$ python3 -q
>>> import numpy as np
>>> np.set_printoptions(precision=2, suppress=True, linewidth=200)
>>> tidy = lambda a: np.round(a, 2) + 0
>>> F = np.loadtxt("arr.csv", delimiter=",")
>>> F
array([[ 0.4 , -0.6 , -0.7 , -0.7 ,  2.6 ,  0.7 ,  1.67],
       [-1.  , -1.  ,  0.1 ,  0.2 , -0.4 , -0.8 ,  3.  ],
       [-0.8 , -2.2 , -0.5 ,  0.2 ,  0.1 ,  0.2 ,  6.69],
       [ 2.1 ,  1.4 ,  0.1 , -0.2 ,  1.2 , -0.4 , -4.09],
       [-0.6 , -2.1 ,  1.3 ,  0.2 ,  0.  ,  1.2 ,  6.47],
       [ 0.4 ,  2.3 , -1.5 ,  0.7 , -0.8 ,  0.7 , -6.81],
       [-2.9 ,  0.2 , -1.5 ,  0.8 , -1.  , -0.8 , -0.48],
       [-0.2 ,  1.5 , -0.8 , -1.1 , -0.9 ,  0.9 , -4.41],
       [-1.2 , -0.4 ,  0.  , -1.9 , -0.1 ,  0.6 ,  1.14],
       [ 0.  ,  2.2 , -2.9 , -0.5 , -0.8 , -0.3 , -6.45],
       [-0.6 , -0.6 , -0.4 ,  0.4 ,  0.4 , -0.7 ,  1.6 ],
       [ 0.5 , -2.3 , -0.9 ,  0.8 , -1.2 , -3.  ,  7.  ],
       [-0.7 ,  1.  ,  0.5 ,  0.9 ,  1.2 ,  0.6 , -3.  ],
       [ 0.5 , -2.2 ,  1.4 ,  0.7 , -0.9 , -0.5 ,  6.71],
       [ 0.  , -1.2 , -0.5 , -0.1 ,  0.9 , -1.4 ,  3.59],
       [-0.2 ,  0.8 , -3.  ,  0.3 ,  1.  ,  0.6 , -2.64],
       [ 0.  , -0.3 , -1.  ,  0.5 ,  1.3 , -1.9 ,  0.85],
       [ 1.1 ,  1.6 , -0.5 ,  0.6 , -1.4 , -0.6 , -4.85],
       [ 1.1 ,  1.7 , -2.9 ,  0.4 ,  1.7 , -0.2 , -5.08]])
>>> A2 = np.c_[F[:, :3] @ np.array([[1, 2, 2], [2, 0, 1], [3, 1, 1]]), np.array([-8, -3, -7, -8, -7, 7, -7, 7, 8, 0, -5, -2, 0, 3, 4, -6, 4, 8, 0])]
>>> tidy(A2)
array([[-2.9,  0.1, -0.5, -8. ],
       [-2.7, -1.9, -2.9, -3. ],
       [-6.7, -2.1, -4.3, -7. ],
       [ 5.2,  4.3,  5.7, -8. ],
       [-0.9,  0.1, -2. , -7. ],
       [ 0.5, -0.7,  1.6,  7. ],
       [-7. , -7.3, -7.1, -7. ],
       [ 0.4, -1.2,  0.3,  7. ],
       [-2. , -2.4, -2.8,  8. ],
       [-4.3, -2.9, -0.7,  0. ],
       [-3. , -1.6, -2.2, -5. ],
       [-6.8,  0.1, -2.2, -2. ],
       [ 2.8, -0.9,  0.1,  0. ],
       [ 0.3,  2.4,  0.2,  3. ],
       [-3.9, -0.5, -1.7,  4. ],
       [-7.6, -3.4, -2.6, -6. ],
       [-3.6, -1. , -1.3,  4. ],
       [ 2.8,  1.7,  3.3,  8. ],
       [-4.2, -0.7,  1. ,  0. ]])
>>> tidy(np.linalg.norm(np.linalg.qr(F)[0].T @ A2, axis=0) ** 2 / ((A2 ** 2).sum(axis=0) + 1e-12))
array([1.  , 1.  , 1.  , 0.41])
>>> np.linalg.matrix_rank(A2)
np.int64(4)
>>> np.linalg.matrix_rank(np.c_[F, A2])
np.int64(8)
>>> tidy(np.linalg.lstsq(F, A2[:, 0])[0])
array([1., 2., 3., 0., 0., 0., 0.])
>>> Xs = A2 - A2.mean(axis=0)
>>> U, sigma, Vh = np.linalg.svd(Xs, full_matrices=False)
>>> tidy(Xs.mean(axis=0))
array([0., 0., 0., 0.])
>>> np.abs(U[:, 0]).argmax()
np.int64(17)
>>> tidy(np.abs(Vh[-1]))
array([0.13, 0.67, 0.73, 0.04])
